% ipython --no-banner

In [1]: import numpy as np

In [2]: import numpy.linalg as la

In [3]: np.set_printoptions(suppress=True, linewidth=100)

In [4]: rnd = lambda a: np.round(a, 2) + 0

In [5]: A = np.load("sample7.npy")

In [6]: A
Out[6]: 
array([[ 1,  1, -1, -1,  1,  1, -1, -1],
       [ 1,  1,  1,  1, -1, -1, -1, -1],
       [ 1,  1,  1,  1,  1,  1,  1,  1],
       [ 1, -1,  1, -1, -1,  1, -1,  1],
       [ 1,  1, -1, -1, -1, -1,  1,  1],
       [ 1, -1,  1, -1,  1, -1,  1, -1],
       [ 1, -1, -1,  1,  1, -1, -1,  1]])

In [7]: def softmax(z):
   ...:     e = np.exp(z - z.max(axis=-1, keepdims=True))
   ...:     return e / e.sum(axis=-1, keepdims=True)
   ...: 

In [8]: rnd(softmax(A[3] + 5))
Out[8]: array([0.22, 0.03, 0.22, 0.03, 0.03, 0.22, 0.03, 0.22])

In [9]: rnd(softmax(A).sum(axis=1))
Out[9]: array([1., 1., 1., 1., 1., 1., 1.])

In [10]: rnd(softmax(10 * A[3]))
Out[10]: array([0.25, 0.  , 0.25, 0.  , 0.  , 0.25, 0.  , 0.25])

In [11]: scores = A @ A.T / np.sqrt(8)

In [12]: rnd(softmax(scores + np.triu(np.full(scores.shape, -np.inf), 1)))
Out[12]: 
array([[1.  , 0.  , 0.  , 0.  , 0.  , 0.  , 0.  ],
       [0.06, 0.94, 0.  , 0.  , 0.  , 0.  , 0.  ],
       [0.05, 0.05, 0.89, 0.  , 0.  , 0.  , 0.  ],
       [0.05, 0.05, 0.05, 0.85, 0.  , 0.  , 0.  ],
       [0.05, 0.05, 0.05, 0.05, 0.81, 0.  , 0.  ],
       [0.05, 0.05, 0.05, 0.05, 0.05, 0.77, 0.  ],
       [0.04, 0.04, 0.04, 0.04, 0.04, 0.04, 0.74]])

In [13]: rnd(softmax(scores)[3] @ A)
Out[13]: array([ 1.  , -0.65,  0.74, -0.74, -0.65,  0.65, -0.74,  0.74])

In [14]: rnd(softmax(scores))
Out[14]: 
array([[0.74, 0.04, 0.04, 0.04, 0.04, 0.04, 0.04],
       [0.04, 0.74, 0.04, 0.04, 0.04, 0.04, 0.04],
       [0.04, 0.04, 0.74, 0.04, 0.04, 0.04, 0.04],
       [0.04, 0.04, 0.04, 0.74, 0.04, 0.04, 0.04],
       [0.04, 0.04, 0.04, 0.04, 0.74, 0.04, 0.04],
       [0.04, 0.04, 0.04, 0.04, 0.04, 0.74, 0.04],
       [0.04, 0.04, 0.04, 0.04, 0.04, 0.04, 0.74]])

In [15]: A - A[0]
Out[15]: 
array([[ 0,  0,  0,  0,  0,  0,  0,  0],
       [ 0,  0,  2,  2, -2, -2,  0,  0],
       [ 0,  0,  2,  2,  0,  0,  2,  2],
       [ 0, -2,  2,  0, -2,  0,  0,  2],
       [ 0,  0,  0,  0, -2, -2,  2,  2],
       [ 0, -2,  2,  0,  0, -2,  2,  0],
       [ 0, -2,  0,  2,  0, -2,  0,  2]])

In [16]: np.abs(A).max()
Out[16]: np.int64(1)

In [17]: A.shape
Out[17]: (7, 8)

In [18]: la.matrix_rank(A)
Out[18]: np.int64(7)

In [19]: np.unravel_index(np.abs(A).argmax(), A.shape)
Out[19]: (np.int64(0), np.int64(0))

In [20]: np.count_nonzero(A)
Out[20]: np.int64(56)

In [21]: np.zeros(7, 8)
TypeError: Cannot interpret '8' as a data type


In [22]: arr = np.loadtxt("a.csv", delimiter=",")

In [23]: arr
Out[23]: 
array([[ 8.24, -6.47,  1.18, -2.54,  1.92],
       [ 2.86,  2.66, -0.15, -4.31, -3.58],
       [ 2.84,  3.4 ,  0.88, -4.69, -2.81],
       [ 6.8 , -6.08,  1.3 , -3.33,  4.26],
       [ 6.66, -7.86,  3.04, -2.27,  3.01],
       [ 2.16,  3.8 ,  0.03, -3.  , -2.15],
       [ 2.13,  2.05, -0.12, -5.56, -3.79],
       [ 0.4 ,  2.17,  1.73, -4.33, -1.25],
       [ 6.95, -7.08,  0.06, -2.86,  4.8 ],
       [ 5.16, -6.61, -2.66, -0.38,  7.19],
       [ 6.61, -7.12,  2.55, -4.35,  4.75],
       [ 4.74, -6.81,  1.22,  0.32,  7.04],
       [ 7.53, -5.75,  1.43, -1.89,  4.49],
       [ 7.84, -7.06,  0.44, -0.4 ,  3.46],
       [ 4.5 , -5.78, -1.24, -2.07,  8.2 ],
       [ 3.13,  2.26, -0.36, -4.64, -4.18],
       [ 7.5 , -7.89,  1.6 , -1.73,  5.24],
       [ 2.88,  2.38,  1.29, -3.35, -3.39],
       [ 3.11,  3.47,  0.23, -5.47, -2.64],
       [ 6.66, -7.17,  3.27, -3.19,  2.85]])

In [24]: r0 = np.array([-2, -2])

In [25]: np.array([np.convolve(row, r0, "same") for row in A])
Out[25]: 
array([[-2, -4,  0,  4,  0, -4,  0,  4],
       [-2, -4, -4, -4,  0,  4,  4,  4],
       [-2, -4, -4, -4, -4, -4, -4, -4],
       [-2,  0,  0,  0,  4,  0,  0,  0],
       [-2, -4,  0,  4,  4,  4,  0, -4],
       [-2,  0,  0,  0,  0,  0,  0,  0],
       [-2,  0,  4,  0, -4,  0,  4,  0]])

In [26]: np.cross(A[3, :3], A[1, :3])
Out[26]: array([-2,  0,  2])

In [27]: X = np.load("w.npy")

In [28]: X
Out[28]: 
array([[-0.96,  0.89,  1.87, -0.13,  1.2 , -0.36, -0.62, -0.54,  1.24],
       [-1.02,  1.01,  0.26,  1.  , -0.59, -1.07, -1.67,  0.96, -0.82],
       [-0.3 ,  0.12,  0.36,  0.94, -0.23,  0.66, -2.09, -1.73, -0.21],
       [ 0.54,  1.22,  1.94,  0.05,  1.19,  0.27, -0.93,  0.99, -0.34],
       [-0.31, -1.46, -0.81,  0.3 ,  0.48,  2.29, -0.68, -0.2 , -0.22],
       [-0.27,  0.8 , -0.38,  1.95,  1.06, -1.59, -0.79, -0.1 ,  0.22],
       [-0.79, -0.39, -0.09, -1.2 , -1.98,  0.04, -0.41, -1.18,  1.15],
       [ 0.62,  0.6 ,  1.75, -1.29, -0.6 , -0.52, -0.95,  0.75, -1.2 ],
       [ 0.86,  1.39, -0.3 , -1.66,  0.67,  1.53, -0.08, -0.83,  0.06],
       [-1.3 ,  0.28, -0.73, -1.44, -0.29,  1.73, -0.26,  1.16,  0.35],
       [-1.27, -0.71, -0.32, -0.89, -0.96,  0.01, -1.98, -0.31, -1.02],
       [ 1.66,  0.13,  1.25,  0.69,  0.08, -1.44, -0.68,  1.1 , -0.66],
       [ 0.88, -0.2 ,  1.66, -1.43, -1.32,  0.1 , -1.26, -0.13, -0.11],
       [ 0.58, -0.38, -1.31, -0.26,  1.96, -1.08, -0.45, -0.21, -1.21],
       [ 0.63, -0.17, -0.59,  1.78,  0.5 ,  1.22,  1.58, -0.16, -0.89],
       [ 0.43, -1.02, -1.19, -1.  ,  0.62,  1.75, -1.36, -0.19,  0.15]])

In [29]: M2 = X / np.sqrt((X ** 2).mean(axis=1, keepdims=True))

In [30]: la.matrix_rank(X - X.mean(axis=1, keepdims=True))
Out[30]: np.int64(8)

In [31]: rnd(M2[15])
Out[31]: array([ 0.43, -1.02, -1.19, -1.  ,  0.62,  1.75, -1.36, -0.19,  0.15])

In [32]: rnd(la.norm(M2, axis=1))
Out[32]: array([3., 3., 3., 3., 3., 3., 3., 3., 3., 3., 3., 3., 3., 3., 3., 3.])

In [33]: la.matrix_rank(M2) == la.matrix_rank(X)
Out[33]: np.True_

In [34]: r0 = np.array([-7, -4, 8])

In [35]: rnd(np.cross(X[13, :3], X[14, :3]))
Out[35]: array([ 0.  , -0.48,  0.14])

In [36]: x = np.array([5, 3, 5, -3, 1, 3, 2, -5, -2])

In [37]: target = X @ x

In [38]: rnd(la.pinv(X) @ X)
Out[38]: 
array([[1., 0., 0., 0., 0., 0., 0., 0., 0.],
       [0., 1., 0., 0., 0., 0., 0., 0., 0.],
       [0., 0., 1., 0., 0., 0., 0., 0., 0.],
       [0., 0., 0., 1., 0., 0., 0., 0., 0.],
       [0., 0., 0., 0., 1., 0., 0., 0., 0.],
       [0., 0., 0., 0., 0., 1., 0., 0., 0.],
       [0., 0., 0., 0., 0., 0., 1., 0., 0.],
       [0., 0., 0., 0., 0., 0., 0., 1., 0.],
       [0., 0., 0., 0., 0., 0., 0., 0., 1.]])

In [39]: rnd(la.solve(X.T @ X, X.T @ target))
Out[39]: array([ 5.,  3.,  5., -3.,  1.,  3.,  2., -5., -2.])

In [40]: rnd(la.lstsq(X, target)[0])
Out[40]: array([ 5.,  3.,  5., -3.,  1.,  3.,  2., -5., -2.])

In [41]: rng = np.random.default_rng(28)

In [42]: target = target + 0.3 * rng.normal(size=16)

In [43]: rnd(target)
Out[43]: 
array([  6.35, -14.03,   4.41,  11.62,  -3.36, -11.65,  -1.05,  11.76,  21.2 ,  -7.25,  -8.41,
         2.99,  13.93,  -3.07,   4.76,  -0.3 ])

In [44]: c, *_ = la.lstsq(X, target)

In [45]: rnd(c)
Out[45]: array([ 5.03,  3.08,  4.94, -2.88,  0.85,  3.07,  2.04, -5.05, -2.07])

In [46]: [round(float(la.norm(la.solve(X.T @ X + lam * np.eye(9), X.T @ target))), 2) for lam in (0, 1, 10, 100)]
Out[46]: [10.56, 9.58, 5.81, 1.33]

In [47]: c.round()
Out[47]: array([ 5.,  3.,  5., -3.,  1.,  3.,  2., -5., -2.])

In [48]: rnd(X.T @ (target - X @ c))
Out[48]: array([0., 0., 0., 0., 0., 0., 0., 0., 0.])

In [49]: P = X @ la.solve(X.T @ X, X.T)

In [50]: rnd(np.diag(P))
Out[50]: 
array([0.75, 0.57, 0.64, 0.45, 0.51, 0.49, 0.43, 0.43, 0.8 , 0.6 , 0.54, 0.51, 0.39, 0.73, 0.59,
       0.57])

In [51]: rnd(P @ X[:, 2])
Out[51]: 
array([ 1.87,  0.26,  0.36,  1.94, -0.81, -0.38, -0.09,  1.75, -0.3 , -0.73, -0.32,  1.25,  1.66,
       -1.31, -0.59, -1.19])

In [52]: np.trace(P)
Out[52]: np.float64(9.0)

In [53]: r0 = np.array([7, -2, 1, 2, -1, -2, 6, -9, -8, -3])

In [54]: W0 = np.array([np.roll(r0, i) for i in range(10)])

In [55]: W0
Out[55]: 
array([[ 7, -2,  1,  2, -1, -2,  6, -9, -8, -3],
       [-3,  7, -2,  1,  2, -1, -2,  6, -9, -8],
       [-8, -3,  7, -2,  1,  2, -1, -2,  6, -9],
       [-9, -8, -3,  7, -2,  1,  2, -1, -2,  6],
       [ 6, -9, -8, -3,  7, -2,  1,  2, -1, -2],
       [-2,  6, -9, -8, -3,  7, -2,  1,  2, -1],
       [-1, -2,  6, -9, -8, -3,  7, -2,  1,  2],
       [ 2, -1, -2,  6, -9, -8, -3,  7, -2,  1],
       [ 1,  2, -1, -2,  6, -9, -8, -3,  7, -2],
       [-2,  1,  2, -1, -2,  6, -9, -8, -3,  7]])

In [56]: M2 = W0 / np.sqrt((W0 ** 2).mean(axis=1, keepdims=True))

In [57]: rnd(W0 - W0.mean(axis=1, keepdims=True))
Out[57]: 
array([[ 7.9, -1.1,  1.9,  2.9, -0.1, -1.1,  6.9, -8.1, -7.1, -2.1],
       [-2.1,  7.9, -1.1,  1.9,  2.9, -0.1, -1.1,  6.9, -8.1, -7.1],
       [-7.1, -2.1,  7.9, -1.1,  1.9,  2.9, -0.1, -1.1,  6.9, -8.1],
       [-8.1, -7.1, -2.1,  7.9, -1.1,  1.9,  2.9, -0.1, -1.1,  6.9],
       [ 6.9, -8.1, -7.1, -2.1,  7.9, -1.1,  1.9,  2.9, -0.1, -1.1],
       [-1.1,  6.9, -8.1, -7.1, -2.1,  7.9, -1.1,  1.9,  2.9, -0.1],
       [-0.1, -1.1,  6.9, -8.1, -7.1, -2.1,  7.9, -1.1,  1.9,  2.9],
       [ 2.9, -0.1, -1.1,  6.9, -8.1, -7.1, -2.1,  7.9, -1.1,  1.9],
       [ 1.9,  2.9, -0.1, -1.1,  6.9, -8.1, -7.1, -2.1,  7.9, -1.1],
       [-1.1,  1.9,  2.9, -0.1, -1.1,  6.9, -8.1, -7.1, -2.1,  7.9]])

In [58]: rnd(M2[2])
Out[58]: array([-1.59, -0.6 ,  1.39, -0.4 ,  0.2 ,  0.4 , -0.2 , -0.4 ,  1.19, -1.79])

In [59]: la.matrix_rank(W0 - W0.mean(axis=1, keepdims=True))
Out[59]: np.int64(9)
